% ipython --no-banner

In [1]: import numpy as np

In [2]: from numpy import linalg as LA

In [3]: np.set_printoptions(precision=3, suppress=True, linewidth=200, sign=" ")

In [4]: def rd(a):
   ...:     return np.round(a, 3) + 0
   ...: 

In [5]: X = np.loadtxt("test4.csv", delimiter=",")

In [6]: X
Out[6]: 
array([[-1.654,  0.006,  0.001,  0.004, -0.03 , -0.012, -0.311, -0.181, -3.195,  0.337, -5.253],
       [ 1.822,  0.025,  0.029,  0.001,  0.042, -0.009, -0.12 ,  0.191,  0.464, -0.434,  4.512],
       [ 0.032, -0.006, -0.034, -0.001,  0.023,  0.02 ,  0.003, -0.148,  3.242,  0.413, -5.824],
       [-1.404,  0.005,  0.04 , -0.003, -0.071,  0.015,  0.143, -0.209, -0.662,  0.563, -8.8  ],
       [-0.822, -0.022,  0.038, -0.005, -0.139,  0.026,  0.076,  0.555, -2.945,  0.485, -0.745],
       [ 0.392, -0.01 ,  0.02 , -0.004, -0.048,  0.019, -0.217,  0.421,  2.299,  0.48 ,  4.05 ],
       [ 0.402,  0.001,  0.001,  0.   , -0.015,  0.011,  0.067, -0.099, -2.27 ,  0.003,  1.218],
       [-0.255, -0.013,  0.01 ,  0.003,  0.098,  0.03 ,  0.023,  0.651,  4.472, -0.059, -2.094],
       [ 1.334, -0.002, -0.085, -0.009, -0.038, -0.017,  0.083, -0.682,  2.92 ,  0.491,  0.835],
       [-0.748,  0.003,  0.093,  0.006,  0.012, -0.019, -0.097,  0.227,  1.437, -0.361, -3.845],
       [ 1.251, -0.001,  0.05 , -0.001, -0.221, -0.039, -0.072,  0.483, -1.284,  0.677, -0.902],
       [-0.052, -0.001,  0.041,  0.001, -0.13 ,  0.015,  0.23 ,  0.492,  2.788, -0.369,  8.413],
       [ 0.912,  0.014, -0.002,  0.003,  0.158,  0.05 , -0.241, -0.182, -3.312,  0.414,  5.977],
       [ 1.84 , -0.006,  0.017, -0.005,  0.028, -0.018, -0.008, -0.11 ,  3.114,  0.269, -2.176],
       [-1.266,  0.009, -0.018,  0.002,  0.045, -0.005, -0.096,  0.397,  1.492,  0.131,  4.899],
       [ 0.76 , -0.017,  0.03 , -0.005, -0.048, -0.003, -0.006,  0.521, -0.338,  0.135, -7.961],
       [-2.515,  0.004,  0.004, -0.008,  0.091,  0.008,  0.11 ,  0.246, -3.828,  0.787, -2.184],
       [ 0.932, -0.007,  0.027, -0.002, -0.021,  0.029, -0.282, -0.113, -1.248, -0.279,  4.639],
       [ 2.672,  0.002, -0.051,  0.003,  0.064, -0.035, -0.044,  0.306, -2.382,  0.632, -4.536],
       [-0.454,  0.   , -0.042,  0.001,  0.076, -0.003, -0.226,  0.379,  0.163, -0.16 , -5.387]])

In [7]: rd(LA.norm(X, 2))
Out[7]: np.float64(21.824)

In [8]: rd(LA.norm(X, "nuc"))
Out[8]: np.float64(43.297)

In [9]: rd(LA.norm(X) ** 2 / LA.norm(X, 2) ** 2)
Out[9]: np.float64(1.342)

In [10]: rd(X[8] @ X[4])
Out[10]: np.float64(-10.45)

In [11]: rd(LA.norm(X, axis=0))
Out[11]: array([  5.825,   0.046,   0.18 ,   0.018,   0.395,   0.101,   0.69 ,   1.682,  11.199,   1.904,  21.747])

In [12]: u = np.array([-1, 0, 1])

In [13]: rd(np.cross(X[5, :3], X[19, :3]))
Out[13]: array([ 0.   ,  0.007, -0.005])

In [14]: G = X.T @ X

In [15]: rd(LA.svd(X, compute_uv=False) ** 2)
Out[15]: array([ 476.29 ,  125.394,   31.441,    3.095,    2.574,    0.451,    0.136,    0.019,    0.007,    0.001,    0.   ])

In [16]: LA.matrix_rank(G)
Out[16]: np.int64(11)

In [17]: sigma = 20 * 0.9 ** np.arange(10)

In [18]: rng = np.random.default_rng(806)

In [19]: arr = rng.normal(size=(25, 10)) * rng.permutation(sigma)

In [20]: rd(arr)
Out[20]: 
array([[ 12.873,  -9.222,   4.869, -16.344,  -2.984,  15.754,   5.133, -14.977,  -0.284,  16.405],
       [ -0.427, -20.27 , -19.667,  24.811,   2.582,  10.31 ,  -2.18 ,  14.763,  15.139,  -0.076],
       [ -1.626,   1.468,  22.318,  -5.512,   3.958, -22.657,  -9.156,  11.126, -14.051,   1.956],
       [ -4.109,   7.352,  -9.752, -17.314,  -6.026,   0.601,  -5.686,  -9.448,  -7.299, -20.801],
       [ -9.72 ,  16.009,   2.573,   8.583,   6.372,  -2.831, -24.086, -12.691, -21.99 ,  -9.935],
       [ 11.521,  20.642, -10.044,  -1.749,   3.866, -25.78 ,   7.369,   3.815,  10.421,  12.477],
       [ -9.995, -20.716,  11.848,  46.385,   5.938,  -5.647,  16.481,  -8.151,   8.659,  -8.381],
       [ 31.251,  15.686,  -4.611, -30.546,  -8.587,   5.7  ,  13.927, -19.086,  18.414,   0.698],
       [ -5.442, -13.892,  10.64 ,   5.781,   9.93 ,  -1.96 ,  10.   ,   9.273,  -6.987,  -3.266],
       [-15.503, -31.484,  -2.3  ,   2.795,   2.837,  -1.992,   3.725,  -9.983,  34.738,   1.557],
       [ -3.339,  -1.497,  -5.435, -21.547,   6.588,  13.353,  -2.801,  18.079,  14.365,   1.548],
       [-12.766, -17.967,  -5.194,  -7.75 ,  -0.737,  13.789,   6.93 ,  12.061,  12.245,  -2.146],
       [  6.642,  24.512,  -6.002,   7.628, -13.167,  23.832,  -7.585,  18.221,  11.95 ,   5.24 ],
       [  1.831, -20.958,  -0.362,  -4.493,  -9.757,  31.927,  17.248,  10.525,   9.041,  -7.689],
       [ -1.502,   1.798,  13.073, -14.652,  -1.908,   3.48 ,  -1.825, -10.513,   5.64 ,   2.708],
       [ -0.437, -15.374,   3.15 ,   3.843,   9.981, -28.836, -27.014,   0.583,  -4.282,  16.028],
       [ -3.891,   0.266,   8.116,  -2.923,   6.875,  -1.372,   2.036,   4.613,  -7.821,  14.683],
       [  4.192, -15.46 ,   2.558,   4.54 ,  -3.805,  17.998, -14.672,   4.708, -20.35 ,  -8.649],
       [  5.729, -21.34 , -14.813,  -0.512,   0.877,  -8.176, -25.898,  -2.993, -23.843,   9.428],
       [ 12.705, -34.185,  22.396,  15.396,  -2.837, -13.259,   9.141,  -8.338,   9.802, -13.092],
       [  1.032, -24.142,  -5.023, -19.205,   9.573,   0.867,  -3.975,   9.571,  25.758,  -6.706],
       [ -5.058, -35.896, -16.941, -40.401,   1.633,   3.249,  19.699,  -5.405,  14.353,  -7.822],
       [ -8.764, -15.525,  -5.305, -20.624,  -1.755,  -5.238,  -5.365,   5.932,  31.039, -22.369],
       [  5.081,   2.324,   0.484,  32.961,  -6.918,  26.985, -10.625,  -9.803,  48.887,  -8.053],
       [  7.158,   7.827, -26.657,  20.96 ,   2.854,  -9.074, -18.22 ,  10.29 ,  10.998,  -3.501]])

In [21]: def softmax(z):
    ...:     e = np.exp(z - z.max(axis=-1, keepdims=True))
    ...:     return e / e.sum(axis=-1, keepdims=True)
    ...: 

In [22]: rd(softmax(arr).sum(axis=1))
Out[22]: array([ 1.,  1.,  1.,  1.,  1.,  1.,  1.,  1.,  1.,  1.,  1.,  1.,  1.,  1.,  1.,  1.,  1.,  1.,  1.,  1.,  1.,  1.,  1.,  1.,  1.])

In [23]: scores = arr @ arr.T / np.sqrt(10)

In [24]: softmax(scores).round(6).argmax(axis=1)
Out[24]: array([  0,   1,   2,   3,   4,   5,   6,   7,   6,   9,  10,  21,  12,  13,   7,  15,  16,  17,  18,  19,  21,  21,  22,  23,  24])
